% python3 -q
>>> import numpy as np
>>> import numpy.linalg as la
>>> np.set_printoptions(precision=2, suppress=True, linewidth=160, floatmode="fixed")
>>> Y = np.array([[3, 2], [1, 2], [0, 3]])
>>> X = np.tile(Y, (2, 3))
>>> X
array([[3, 2, 3, 2, 3, 2],
       [1, 2, 1, 2, 1, 2],
       [0, 3, 0, 3, 0, 3],
       [3, 2, 3, 2, 3, 2],
       [1, 2, 1, 2, 1, 2],
       [0, 3, 0, 3, 0, 3]])
>>> np.trace(X)
np.int64(11)
>>> print((X - X.T) / 2)
[[ 0.00  0.50  1.50 -0.50  1.00  1.00]
 [-0.50  0.00 -1.00  0.00 -0.50 -0.50]
 [-1.50  1.00  0.00  0.00 -0.50  1.50]
 [ 0.50  0.00  0.00  0.00  0.50 -0.50]
 [-1.00  0.50  0.50 -0.50  0.00  1.00]
 [-1.00  0.50 -1.50  0.50 -1.00  0.00]]
>>> print(la.matrix_power(X, 2))
[[20 35 20 35 20 35]
 [12 21 12 21 12 21]
 [12 21 12 21 12 21]
 [20 35 20 35 20 35]
 [12 21 12 21 12 21]
 [12 21 12 21 12 21]]
>>> rng = np.random.default_rng(3256)
>>> th = np.sort(rng.uniform(-2, 2, 16))
>>> m1 = np.c_[th, th ** 2, th ** 3] @ np.array([[1, 3, 3, 1], [0, 2, 0, 0], [2, 1, 1, 2]])
>>> m1
array([[-13.10,  -4.65, -11.00, -13.10],
       [ -8.58,  -3.46,  -8.10,  -8.58],
       [ -6.09,  -2.82,  -6.38,  -6.09],
       [ -5.83,  -2.75,  -6.20,  -5.83],
       [ -3.10,  -2.03,  -4.09,  -3.10],
       [ -2.79,  -1.94,  -3.82,  -2.79],
       [ -2.71,  -1.92,  -3.75,  -2.71],
       [ -1.61,  -1.55,  -2.69,  -1.61],
       [ -1.38,  -1.46,  -2.44,  -1.38],
       [ -1.35,  -1.45,  -2.40,  -1.35],
       [ -0.04,  -0.13,  -0.13,  -0.04],
       [  3.49,   6.68,   4.41,   3.49],
       [  3.51,   6.71,   4.43,   3.51],
       [  4.72,   8.29,   5.38,   4.72],
       [  7.39,  11.43,   7.29,   7.39],
       [  7.42,  11.46,   7.31,   7.42]])
>>> Z = m1[[10, 4]].astype(float)
>>> for _ in range(6):
...     labels = la.norm(m1[:, None] - Z, axis=-1).argmin(axis=1)
...     Z = np.array([m1[labels == j].mean(axis=0) for j in range(2)])
... 
>>> labels
array([1, 1, 1, 1, 1, 1, 1, 1, 1, 1, 1, 0, 0, 0, 0, 0])
>>> Z
array([[ 5.31,  8.92,  5.76,  5.31],
       [-4.24, -2.20, -4.64, -4.24]])
>>> np.bincount(labels)
array([ 5, 11])
>>> print([round(float(x), 2) for x in la.svd(m1, compute_uv=False)[:3]])
[43.2, 11.25, 2.74]
>>> la.cond(m1) > 100
np.True_
>>> print(np.round(la.norm(m1, 2) / la.norm(m1), 2))
0.97
>>> K = np.load("x.npy")
>>> K
array([[-0.12,  3.81, -0.97, -5.58,  3.49],
       [-3.14,  0.82, -2.59,  2.41,  0.87],
       [ 2.56,  1.83, -1.81,  1.23,  0.45],
       [ 3.55,  2.62, -0.43,  0.48,  2.13],
       [ 2.69,  4.63, -0.80,  1.81, -0.13],
       [ 0.35,  3.74,  0.23, -6.42,  2.92],
       [-0.41,  1.38, -1.21, -6.92,  4.02],
       [-1.72,  1.03, -1.67,  1.65,  0.58],
       [ 1.48,  4.62, -2.27,  1.36,  0.27],
       [ 2.13,  5.41,  0.35,  1.63, -0.20],
       [ 0.34,  3.89, -1.56,  0.98,  1.11],
       [ 1.05,  3.14, -1.46,  1.18,  0.39],
       [ 2.11,  5.48, -2.29,  0.34, -0.46],
       [-0.30,  3.97, -0.03, -7.97,  4.77],
       [ 1.67,  3.50,  3.15, -6.77,  5.27],
       [ 1.74,  3.50, -1.26,  2.07, -1.50],
       [ 2.30,  2.92, -1.61,  2.03, -0.13],
       [-0.16,  3.74, -0.68, -6.67,  2.80],
       [-3.32,  2.62, -2.33,  2.01,  0.41],
       [ 1.79,  4.15,  0.47,  1.67,  0.46],
       [ 2.91,  4.91, -2.83,  2.25,  0.43],
       [-1.90,  3.39, -3.82,  4.39,  1.43],
       [ 2.40,  4.08, -0.95,  1.76,  0.06],
       [ 1.49,  2.57, -0.88, -1.06,  1.37],
       [ 1.39,  2.66, -0.90,  1.90,  0.10],
       [-2.96,  2.55, -2.72,  2.93, -0.82],
       [ 1.38,  2.81, -0.43, -7.10,  3.90],
       [ 3.67,  1.79,  0.60,  0.45,  1.24],
       [ 0.43,  1.72,  0.01, -5.73,  2.87]])
>>> x = np.array([3, 2, -2, 3, 0])
>>> target = K @ x
>>> print(np.round(la.solve(K.T @ K, K.T @ target), 2) + 0)
[ 3.00  2.00 -2.00  3.00  0.00]
>>> np.round(la.lstsq(K, target)[0], 2) + 0
array([ 3.00,  2.00, -2.00,  3.00,  0.00])
>>> np.round(la.pinv(K) @ K, 2) + 0
array([[1.00, 0.00, 0.00, 0.00, 0.00],
       [0.00, 1.00, 0.00, 0.00, 0.00],
       [0.00, 0.00, 1.00, 0.00, 0.00],
       [0.00, 0.00, 0.00, 1.00, 0.00],
       [0.00, 0.00, 0.00, 0.00, 1.00]])
>>> target = target + 0.1 * rng.normal(size=29)
>>> target
array([ -7.58,   4.71,  18.72,  18.24,  24.12, -11.20, -16.75,   5.22,  22.29,  21.35,  14.87,  15.91,  23.12, -16.72, -14.63,  20.93,  22.04, -11.64,   6.15,
        17.65,  31.03,  22.04,  22.48,   8.14,  16.98,  10.40, -10.79,  14.82, -12.39])
>>> coef, *_ = la.lstsq(K, target)
>>> round(float(la.norm(target - K @ coef)), 2)
0.43
>>> coef.round()
array([ 3.00,  2.00, -2.00,  3.00,  0.00])
>>> print(coef)
[ 3.00  1.99 -2.03  3.00  0.02]
>>> print(np.round(K.T @ (target - K @ coef), 2) + 0)
[0.00 0.00 0.00 0.00 0.00]
>>> [round(float(la.norm(la.solve(K.T @ K + lam * np.eye(5), K.T @ target))), 2) for lam in (0, 1, 10, 100)]
[5.11, 5.07, 4.8, 3.73]
>>> J = np.load("mat.npy")
>>> J
array([[ -55,  -72,  -30,  -12,   85],
       [ -63,  -53,  -22,   60,   79],
       [  -3,   31,    7,   67,  -19],
       [ -86, -111,  -46,  -14,  132],
       [   2,   53,  -34,  -58,  -52]])
>>> round(float(la.det(J[::-1])), 2)
-0.0
>>> round(float(la.det(J.T)), 2)
-0.0
>>> round(float(la.det(2 * J)), 2), round(la.det(J), 2)
(-0.0, np.float64(-0.0))
>>> arr = np.array([[0, -1, 0, 0], [1, 1, 0, 0], [0, 0, 0, -1], [0, 0, 1, 1]])
>>> np.count_nonzero(arr)
np.int64(6)
>>> print(np.unravel_index(np.abs(arr).argmax(), arr.shape))
(np.int64(0), np.int64(1))
>>> print(la.matrix_rank(arr))
4
>>> np.round(la.norm(arr), 2)
np.float64(2.45)
>>> Y = arr + rng.integers(-2, 3, (4, 2)) @ rng.integers(-2, 3, (2, 4))
>>> Y
array([[-1, -1,  0, -2],
       [ 1, -1,  1,  3],
       [ 1,  2, -1, -2],
       [ 2,  4, -1, -1]])
>>> Y - arr
array([[-1,  0,  0, -2],
       [ 0, -2,  1,  3],
       [ 1,  2, -1, -1],
       [ 2,  4, -2, -2]])
>>> np.abs(Y - arr).sum(axis=1)
array([ 3,  6,  5, 10])
>>> la.matrix_rank(Y - arr, tol=1e-8)
np.int64(2)
>>> W0 = np.minimum.outer(np.arange(1, 7), np.arange(1, 7)) * 2
>>> print(W0)
[[ 2  2  2  2  2  2]
 [ 2  4  4  4  4  4]
 [ 2  4  6  6  6  6]
 [ 2  4  6  8  8  8]
 [ 2  4  6  8 10 10]
 [ 2  4  6  8 10 12]]
>>> th = np.radians(135)
>>> Rm = np.eye(6)
>>> Rm[2, 2] = Rm[4, 4] = np.cos(th)
>>> Rm[2, 4], Rm[4, 2] = -np.sin(th), np.sin(th)
>>> Rm
array([[ 1.00,  0.00,  0.00,  0.00,  0.00,  0.00],
       [ 0.00,  1.00,  0.00,  0.00,  0.00,  0.00],
       [ 0.00,  0.00, -0.71,  0.00, -0.71,  0.00],
       [ 0.00,  0.00,  0.00,  1.00,  0.00,  0.00],
       [ 0.00,  0.00,  0.71,  0.00, -0.71,  0.00],
       [ 0.00,  0.00,  0.00,  0.00,  0.00,  1.00]])
>>> Y = W0 @ Rm.T
>>> np.allclose(W0 @ W0.T, Y @ Y.T)
True
>>> np.allclose(la.norm(W0, axis=1), la.norm(Y, axis=1))
True
>>> np.abs(Y - W0).max(axis=0)
array([ 0.00,  0.00, 17.31,  0.00, 12.83,  0.00])
>>> vals, vecs = la.eigh(W0)
>>> (vals > 1e-8).sum(), (vals < -1e-8).sum()
(np.int64(6), np.int64(0))
>>> la.svd(W0, compute_uv=False)
array([34.41,  3.98,  1.55,  0.89,  0.64,  0.53])
>>> vals.sum(), np.trace(W0)
(np.float64(42.0), np.int64(42))
>>> print(la.eigvalsh(W0 + -3 * np.eye(6)))
[-2.47 -2.36 -2.11 -1.45  0.98 31.41]
>>> print(vecs @ np.diag(vals) @ vecs.T)
[[ 2.00  2.00  2.00  2.00  2.00  2.00]
 [ 2.00  4.00  4.00  4.00  4.00  4.00]
 [ 2.00  4.00  6.00  6.00  6.00  6.00]
 [ 2.00  4.00  6.00  8.00  8.00  8.00]
 [ 2.00  4.00  6.00  8.00 10.00 10.00]
 [ 2.00  4.00  6.00  8.00 10.00 12.00]]
